$ python3 -q
>>> import numpy as np
>>> import numpy.linalg as la
>>> np.set_printoptions(precision=1, suppress=True, linewidth=120)
>>> J = np.loadtxt("block0.csv", delimiter=",")
>>> J
array([[ 9.9,  4.2,  4.3],
       [ 8.2,  2.2,  3.3],
       [ 1.6, -2.9, -1. ],
       [10. ,  1.4,  4.5],
       [ 1.9, -1.9, -1.6],
       [ 9.9,  2.8,  3.3],
       [ 1.7, -1.8, -1.8],
       [10.5,  1.8,  5.3],
       [ 2.7, -3.2, -1.2],
       [ 3.7, -1.2, -1.8],
       [ 1.1,  0.2, -1.9],
       [ 3.2, -2.3, -0.7],
       [ 6.3,  2.9,  2.1],
       [ 3.4, -2. , -2.3],
       [ 1.7, -1.9, -1.4],
       [ 7.7,  3.4,  3.5],
       [ 8.6,  2.4,  5.6],
       [ 1.7, -1. , -0.3],
       [ 2.5, -4.3, -1.2],
       [ 2.6, -2. ,  0.5],
       [ 0.7, -1.9, -3.7],
       [ 2.1,  0.2, -2.5],
       [ 2.4, -2. ,  0.1]])
>>> Xs = J - J.mean(axis=1)
Traceback (most recent call last):
  File "<python-input-5>", line 1, in <module>
    Xs = J - J.mean(axis=1)
         ~~^~~~~~~~~~~~~~~~
ValueError: operands could not be broadcast together with shapes (23,3) (23,) 
>>> Xs = J - J.mean(axis=0)
>>> U, sv, Vt = la.svd(Xs, full_matrices=False)
>>> sv
array([22.7,  5.8,  3.6])
>>> la.matrix_rank(Xs)
np.int64(3)
>>> print(round(float((sv ** 2).sum() ** 2 / (sv ** 4).sum()), 1))
1.2
>>> (np.sign(U[:, 0]) == np.sign(U[0, 0])).astype(int)
array([1, 1, 0, 1, 0, 1, 0, 1, 0, 0, 0, 0, 1, 0, 0, 1, 1, 0, 0, 0, 0, 0, 0])
>>> np.round(Xs.mean(axis=0), 1) + 0
array([0., 0., 0.])
>>> print(np.abs(Vt[0]).argmax())
0
>>> X = np.load("arr.npy")
>>> X
array([[-1, -1,  1,  0],
       [ 2,  2,  1,  0],
       [ 0,  0,  1,  1],
       [ 1,  0,  0, -1],
       [-5, -5, -1,  0]])
>>> M2 = np.c_[X[:, :2] @ np.array([[-2, -2], [1, -2]]), np.array([-5, 8, -9, 1, 8])]
>>> M2
array([[ 1,  4, -5],
       [-2, -8,  8],
       [ 0,  0, -9],
       [-2, -2,  1],
       [ 5, 20,  8]])
>>> np.round(la.norm(M2 - X @ la.lstsq(X, M2)[0], axis=0), 1) + 0
array([ 0. ,  0. , 11.8])
>>> np.round(la.lstsq(X, M2[:, 0])[0], 1) + 0
array([-2.,  1.,  0.,  0.])
>>> la.matrix_rank(np.c_[X, M2])
np.int64(5)
>>> la.norm(la.qr(X)[0].T @ M2, axis=0) ** 2 / ((M2 ** 2).sum(axis=0) + 1e-12)
array([1. , 1. , 0.4])
>>> r0, r1 = J[22], J[5]
>>> print(round(float(r0 @ r1), 1))
18.5
>>> pr = (r0 @ r1) / (r0 @ r0) * r0
>>> pr
array([ 4.5, -3.8,  0.2])
>>> print(round((r1 - pr) @ r0, 1))
-0.0
>>> r1 - pr
array([5.4, 6.6, 3.1])
>>> la.matrix_rank(np.outer(r0, r1))
np.int64(1)
>>> np.outer(r0, r1)
array([[ 23.8,   6.7,   7.9],
       [-19.8,  -5.6,  -6.6],
       [  1. ,   0.3,   0.3]])
>>> la.norm(X, axis=0)
array([5.6, 5.5, 2. , 1.4])
>>> round(float(la.norm(X[3] - X[2])), 1)
2.4
>>> X[3] @ X[2]
np.int64(-1)
>>> round(float(la.norm(X, 1)), 1), np.round(la.norm(X, np.inf), 1)
(9.0, np.float64(11.0))
>>> round(float(la.norm(X, 2)), 1)
7.9
>>> la.norm(X, axis=1)
array([1.7, 3. , 1.4, 1.4, 7.1])
>>> q, _ = la.qr(np.array([[0.6, -1.6], [-0.6, 0.1]]))
>>> V, _ = la.qr(np.array([[0.3, -0.4, 0.7, 0.7],
...     [0.5, -0.5, 0.5, 1.8],
...     [0.1, 0.1, -1.2, -1.3],
...     [0.1, -0.6, -1.7, -1.1]]))
>>> sv = 3 * 0.5 ** np.arange(2)
>>> feats = q[:, :2] * sv @ V[:2]
>>> feats.round(1) + 0
array([[ 0.2, -0.4, -0.7,  2.2],
       [-1.9,  0. ,  0.8, -1.1]])
>>> th = np.radians(90)
>>> r_ = np.eye(4)
>>> r_[2, 2] = r_[0, 0] = np.cos(th)
>>> r_[2, 0], r_[0, 2] = -np.sin(th), np.sin(th)
>>> r_.round(1) + 0
array([[ 0.,  0.,  1.,  0.],
       [ 0.,  1.,  0.,  0.],
       [-1.,  0.,  0.,  0.],
       [ 0.,  0.,  0.,  1.]])
>>> M2 = feats @ r_.T
>>> la.svd(feats, compute_uv=False), la.svd(M2, compute_uv=False)
(array([3. , 1.5]), array([3. , 1.5]))
>>> np.allclose(la.norm(feats, axis=1), la.norm(M2, axis=1))
True
>>> A = np.array([[1, 3, 3, 2],
...     [-2, -1, 2, 3],
...     [-3, 3, -3, -1],
...     [2, 1, -1, 0],
...     [1, 0, 2, -2],
...     [1, 1, -2, 3]])
>>> A[:, 2] = -2 * A[:, 3]
>>> print(A)
[[ 1  3 -4  2]
 [-2 -1 -6  3]
 [-3  3  2 -1]
 [ 2  1  0  0]
 [ 1  0  4 -2]
 [ 1  1 -6  3]]
>>> M2 = A / la.norm(A, axis=1, keepdims=True)
>>> cov = M2 @ M2.T
>>> (np.abs(cov) > 0.9).astype(int)
array([[1, 0, 0, 0, 0, 1],
       [0, 1, 0, 0, 1, 0],
       [0, 0, 1, 0, 0, 0],
       [0, 0, 0, 1, 0, 0],
       [0, 1, 0, 0, 1, 1],
       [1, 0, 0, 0, 1, 1]])
>>> cov
array([[ 1. ,  0.6, -0.2,  0.4, -0.8,  0.9],
       [ 0.6,  1. , -0.4, -0.3, -1. ,  0.9],
       [-0.2, -0.4,  1. , -0.3,  0.3, -0.5],
       [ 0.4, -0.3, -0.3,  1. ,  0.2,  0.2],
       [-0.8, -1. ,  0.3,  0.2,  1. , -0.9],
       [ 0.9,  0.9, -0.5,  0.2, -0.9,  1. ]])
>>> print(cov[3])
[ 0.4 -0.3 -0.3  1.   0.2  0.2]
>>> basis = 20 * np.array([[-0.7, -1.2, 0.4, 0.1], [1.4, -1.7, -1.3, 0.3]])
>>> rng = np.random.default_rng(1513)
>>> idx = rng.integers(0, 2, 12)
>>> E = basis[idx] + rng.normal(size=(12, 4))
>>> E
array([[ 27.5, -34.8, -25.8,   6.3],
       [-14.2, -24.2,   9.8,   2.9],
       [ 26.5, -33.6, -25.5,   4.8],
       [-14.5, -22.9,   9.4,   2.8],
       [ 27.7, -32.6, -26.7,   6.2],
       [-15. , -24. ,   8. ,   1.9],
       [-14.4, -24.6,   7.5,   1.3],
       [-15.3, -23.2,   7.9,   0.9],
       [-13.4, -24.6,   9. ,  -1.2],
       [ 27.7, -33.8, -27.7,   6.5],
       [ 27.1, -32.8, -25.8,   6. ],
       [-15.2, -23.6,   7.1,   3.4]])
>>> Xs = E - E.mean(axis=0)
>>> V = la.svd(Xs)[2][:2]
>>> M2 = Xs - Xs @ V.T @ V
>>> np.round(np.cov(Xs @ V.T, rowvar=False), 1) + 0
array([[813.7,   0. ],
       [  0. ,   1.7]])
>>> print(round(la.norm(M2) / la.norm(Xs), 1))
0.0
>>> np.diag(V.T @ V)
array([0.6, 0.1, 0.4, 0.9])
>>> (Xs @ V.T).std(axis=0)
array([27.3,  1.2])
>>> hat = E @ la.solve(E.T @ E, E.T)
>>> hat @ E[:, 2]
array([-25.8,   9.8, -25.5,   9.4, -26.7,   8. ,   7.5,   7.9,   9. , -27.7, -25.8,   7.1])
>>> np.allclose(hat @ hat, hat)
True
